$ ipython --no-banner

In [1]: import numpy as np

In [2]: np.set_printoptions(precision=2, suppress=True, linewidth=120)

In [3]: F = np.tanh(np.array([[-0.3, -0.1],
   ...:     [-1.1, 0.5],
   ...:     [0.2, 0.3],
   ...:     [-0.7, 0.8],
   ...:     [0.2, 0.3],
   ...:     [0.3, 0.1],
   ...:     [0.2, -0.5],
   ...:     [-0.1, 0.3],
   ...:     [1.1, -1.2],
   ...:     [1.2, 0.7],
   ...:     [0.6, -1.2],
   ...:     [1.2, 0.4],
   ...:     [0.1, 1.7],
   ...:     [-0.9, -1.9],
   ...:     [0.0, -0.7],
   ...:     [2.3, -1.0],
   ...:     [1.3, -0.6],
   ...:     [-1.4, -1.7],
   ...:     [-0.3, -0.2],
   ...:     [0.8, 0.0],
   ...:     [-0.7, 0.3],
   ...:     [0.1, 1.2],
   ...:     [-0.6, 0.1],
   ...:     [0.8, 0.4]]) @ np.array([[0.2, -0.2, -0.8], [-1.1, 0.3, 0.2]]))

In [4]: F.round(2) + 0
Out[4]: 
array([[ 0.05,  0.03,  0.22],
       [-0.65,  0.35,  0.75],
       [-0.28,  0.05, -0.1 ],
       [-0.77,  0.36,  0.62],
       [-0.28,  0.05, -0.1 ],
       [-0.05, -0.03, -0.22],
       [ 0.53, -0.19, -0.25],
       [-0.34,  0.11,  0.14],
       [ 0.91, -0.52, -0.81],
       [-0.49, -0.03, -0.68],
       [ 0.89, -0.45, -0.62],
       [-0.2 , -0.12, -0.71],
       [-0.95,  0.45,  0.25],
       [ 0.96, -0.37,  0.33],
       [ 0.65, -0.21, -0.14],
       [ 0.92, -0.64, -0.97],
       [ 0.73, -0.41, -0.82],
       [ 0.92, -0.23,  0.65],
       [ 0.16,  0.  ,  0.2 ],
       [ 0.16, -0.16, -0.56],
       [-0.44,  0.23,  0.55],
       [-0.86,  0.33,  0.16],
       [-0.23,  0.15,  0.46],
       [-0.27, -0.04, -0.51]])

In [5]: feats = np.load("block16.npy")

In [6]: feats
Out[6]: 
array([[ 3.,  3.,  3.,  2.],
       [ 3., 11.,  9.,  6.],
       [ 3.,  9., 11.,  6.],
       [ 2.,  6.,  6.,  6.]])

In [7]: [round(float(x), 2) for x in np.linalg.svd(feats, compute_uv=False)[:3]]
Out[7]: [25.0, 2.0, 2.0]

In [8]: round(np.log10(np.linalg.cond(feats)))
Out[8]: 1

In [9]: np.abs(np.linalg.svd(feats)[2][-1])
Out[9]: array([0.  , 0.38, 0.75, 0.55])

In [10]: ev, vecs = np.linalg.eig(feats)

In [11]: np.sort(np.linalg.eigvals(feats @ feats))
Out[11]: array([  4.,   4.,   4., 625.])

In [12]: np.round(feats @ vecs[:, 0] - ev[0] * vecs[:, 0], 2) + 0
Out[12]: array([0., 0., 0., 0.])

In [13]: np.sort(np.linalg.eigvals(np.linalg.inv(feats)))
Out[13]: array([0.04, 0.5 , 0.5 , 0.5 ])

In [14]: round(float(np.prod(ev)), 2)
Out[14]: 200.0

In [15]: A = np.array([[-1.26, 6.49, -3.6, 5.46],
    ...:     [0.58, 6.49, -3.19, 6.36],
    ...:     [0.24, -2.59, 1.94, -0.1],
    ...:     [1.72, -3.27, 1.94, 3.69],
    ...:     [-1.11, 4.48, -1.89, 5.49],
    ...:     [2.81, 6.39, -2.46, 5.89],
    ...:     [-1.3, -2.5, 3.4, 2.71],
    ...:     [1.75, 7.28, -4.13, 5.36],
    ...:     [-1.85, -3.34, 2.03, 0.7],
    ...:     [0.8, -3.06, 1.99, 2.64],
    ...:     [2.1, 7.73, -3.1, 5.45],
    ...:     [0.2, 6.26, -3.49, 5.36]])

In [16]: D = np.linalg.norm(A[:, None] - A[None], axis=-1)

In [17]: D[:5, :5]
Out[17]: 
array([[ 0.  ,  2.09, 12.1 , 11.75,  2.64],
       [ 2.09,  0.  , 12.27, 11.4 ,  3.06],
       [12.1 , 12.27,  0.  ,  4.13,  9.89],
       [11.75, 11.4 ,  4.13,  0.  ,  9.27],
       [ 2.64,  3.06,  9.89,  9.27,  0.  ]])

In [18]: D.mean(axis=1).argmax()
Out[18]: np.int64(8)

In [19]: D[9].round(6).argsort(kind="stable")[:4]
Out[19]: array([9, 3, 6, 2])

In [20]: (D + 1e9 * np.eye(12)).round(6).argmin(axis=1)
Out[20]: array([11, 11,  8,  9,  0, 10,  9, 10,  2,  3,  7,  1])

In [21]: np.flatnonzero(D[9] < D.mean() / 2)
Out[21]: array([2, 3, 6, 8, 9])

In [22]: np.linalg.matrix_rank(D ** 2)
Out[22]: np.int64(6)

In [23]: D[9]
Out[23]: array([11.6 , 11.49,  2.84,  1.41,  9.15, 11.12,  2.59, 12.36,  3.3 ,  0.  , 12.33, 11.16])
